>>> import numpy as np
>>> import numpy.linalg as la
>>> np.set_printoptions(precision=1, suppress=True, linewidth=200)
>>> def rd(a):
...     return np.round(a, 1) + 0
... 
>>> rng = np.random.default_rng(538)
>>> F = np.eye(2, dtype=int)[rng.permutation(2)] * np.array([-5, -9])
>>> F
array([[-5,  0],
       [ 0, -9]])
>>> # splits into 2 blocks
>>> w1 = np.array([[2, 0, 2], [1, 1, 2]])
>>> b = np.array([-3, -1, -3])
>>> H = np.maximum(F @ w1 + b, 0)
>>> (H > 0).astype(int)
array([[0, 0, 0],
       [0, 0, 0]])
>>> H
array([[0, 0, 0],
       [0, 0, 0]])
>>> la.matrix_rank(H)
np.int64(0)
>>> basis = np.array([[3, 2], [3, 3], [4, 4]])
>>> w1 @ basis
array([[14, 12],
       [14, 13]])
>>> H @ basis
array([[0, 0],
       [0, 0]])
>>> M = np.array([[9.0, -6.0, -6.0, 0.0, 0.0, 4.0, 2.0, -4.0],
...     [-6.0, 14.0, 9.0, 0.0, 0.0, -6.0, -3.0, 6.0],
...     [-6.0, 9.0, 14.0, 0.0, 0.0, -6.0, -3.0, 6.0],
...     [0.0, 0.0, 0.0, 5.0, 0.0, 0.0, 0.0, 0.0],
...     [0.0, 0.0, 0.0, 0.0, 5.0, 0.0, 0.0, 0.0],
...     [4.0, -6.0, -6.0, 0.0, 0.0, 9.0, 2.0, -4.0],
...     [2.0, -3.0, -3.0, 0.0, 0.0, 2.0, 6.0, -2.0],
...     [-4.0, 6.0, 6.0, 0.0, 0.0, -4.0, -2.0, 9.0]])
>>> vals, evecs = la.eigh(M)
>>> rd(la.eigvalsh(M @ M))
array([  25.,   25.,   25.,   25.,   25.,   25.,   25., 1296.])
>>> rd(np.abs(evecs[:, -1]))
array([0.4, 0.5, 0.5, 0. , 0. , 0.4, 0.2, 0.4])
>>> rd(evecs.T @ M @ evecs)
array([[ 5.,  0.,  0.,  0.,  0.,  0.,  0.,  0.],
       [ 0.,  5.,  0.,  0.,  0.,  0.,  0.,  0.],
       [ 0.,  0.,  5.,  0.,  0.,  0.,  0.,  0.],
       [ 0.,  0.,  0.,  5.,  0.,  0.,  0.,  0.],
       [ 0.,  0.,  0.,  0.,  5.,  0.,  0.,  0.],
       [ 0.,  0.,  0.,  0.,  0.,  5.,  0.,  0.],
       [ 0.,  0.,  0.,  0.,  0.,  0.,  5.,  0.],
       [ 0.,  0.,  0.,  0.,  0.,  0.,  0., 36.]])
>>> rd(evecs.T @ evecs)
array([[1., 0., 0., 0., 0., 0., 0., 0.],
       [0., 1., 0., 0., 0., 0., 0., 0.],
       [0., 0., 1., 0., 0., 0., 0., 0.],
       [0., 0., 0., 1., 0., 0., 0., 0.],
       [0., 0., 0., 0., 1., 0., 0., 0.],
       [0., 0., 0., 0., 0., 1., 0., 0.],
       [0., 0., 0., 0., 0., 0., 1., 0.],
       [0., 0., 0., 0., 0., 0., 0., 1.]])
>>> idx = rng.permutation(8)
>>> idx
array([4, 0, 1, 2, 7, 5, 6, 3])
>>> A2 = M[idx][:, idx]
>>> np.trace(A2)
np.float64(71.0)
>>> rd(np.sort(np.abs(la.eigvals(A2))))
array([ 5.,  5.,  5.,  5.,  5.,  5.,  5., 36.])
>>> np.allclose(A2, M)
False
>>> Q, r_ = la.qr(M)
>>> rd(Q.T @ Q)
array([[1., 0., 0., 0., 0., 0., 0., 0.],
       [0., 1., 0., 0., 0., 0., 0., 0.],
       [0., 0., 1., 0., 0., 0., 0., 0.],
       [0., 0., 0., 1., 0., 0., 0., 0.],
       [0., 0., 0., 0., 1., 0., 0., 0.],
       [0., 0., 0., 0., 0., 1., 0., 0.],
       [0., 0., 0., 0., 0., 0., 1., 0.],
       [0., 0., 0., 0., 0., 0., 0., 1.]])
>>> rd(Q @ r_)
array([[ 9., -6., -6.,  0.,  0.,  4.,  2., -4.],
       [-6., 14.,  9.,  0.,  0., -6., -3.,  6.],
       [-6.,  9., 14.,  0.,  0., -6., -3.,  6.],
       [ 0.,  0.,  0.,  5.,  0.,  0.,  0.,  0.],
       [ 0.,  0.,  0.,  0.,  5.,  0.,  0.,  0.],
       [ 4., -6., -6.,  0.,  0.,  9.,  2., -4.],
       [ 2., -3., -3.,  0.,  0.,  2.,  6., -2.],
       [-4.,  6.,  6.,  0.,  0., -4., -2.,  9.]])
>>> Q.shape, r_.shape
((8, 8), (8, 8))
>>> rd(abs(r_[0, 0])), rd(la.norm(M[:, 0]))
(np.float64(13.7), np.float64(13.7))
>>> U, sv = la.svd(M)
Traceback (most recent call last):
  File "<python-input-34>", line 1, in <module>
    U, sv = la.svd(M)
    ^^^^^
ValueError: too many values to unpack (expected 2)
>>> U, sv, Vh = la.svd(M, full_matrices=False)
>>> np.allclose(U * sv @ Vh, M)
True
>>> rd(sv / sv[0])
array([1. , 0.1, 0.1, 0.1, 0.1, 0.1, 0.1, 0.1])
>>> np.abs(U[:, 0]).round(6).argmax()
np.int64(1)
>>> rd(U.T @ U)
array([[1., 0., 0., 0., 0., 0., 0., 0.],
       [0., 1., 0., 0., 0., 0., 0., 0.],
       [0., 0., 1., 0., 0., 0., 0., 0.],
       [0., 0., 0., 1., 0., 0., 0., 0.],
       [0., 0., 0., 0., 1., 0., 0., 0.],
       [0., 0., 0., 0., 0., 1., 0., 0.],
       [0., 0., 0., 0., 0., 0., 1., 0.],
       [0., 0., 0., 0., 0., 0., 0., 1.]])
>>> mat = np.load("m.npy")
>>> rd(mat)
array([[ 1.2, -0.2, -0.2,  2.6,  0.1,  2.5],
       [ 1.9,  0.3,  1.3,  2.4, -1.1,  1.4],
       [ 0.8,  0.1,  0.4,  2.2, -0.9,  1.9],
       [-0.1,  0.4,  0.9,  1.7, -2. ,  1.2],
       [ 2.7,  0.2,  1.3,  2.8, -0.5,  1.7],
       [ 5.6,  1. ,  4.3,  3.2, -1.9, -0.1],
       [ 5.9, -1. , -0.3,  4.6,  3.6,  4. ],
       [ 8.7,  0.1,  3.2,  4.8,  1.6,  1.7],
       [ 8.9,  0.2,  3.5,  4.8,  1.3,  1.5],
       [ 0.9, -0.1,  0.2,  2.3, -0.6,  2.1],
       [ 3. ,  0.3,  1.8,  2.8, -0.9,  1.3],
       [ 1.4,  0.2,  1. ,  2.3, -1.1,  1.6],
       [ 3.2, -1.6, -2.7,  4.2,  4.4,  5.2],
       [-0.3,  0. , -0.1,  1.9, -1.1,  2. ]])
>>> U, sv, Vh = la.svd(mat)
>>> rd(sv)
array([21.3,  9.6,  6.5,  0. ,  0. ,  0. ])
>>> A2 = U[:, :3] @ np.diag(sv[:3]) @ Vh[:3]
>>> rd(la.norm(mat - A2) / la.norm(mat))
np.float64(0.0)
>>> rd(la.norm(mat - A2, 2)), rd(sv[3])
(np.float64(0.0), np.float64(0.0))
>>> rd(np.abs(mat - A2).max())
np.float64(0.0)
>>> la.matrix_rank(A2)
np.int64(3)
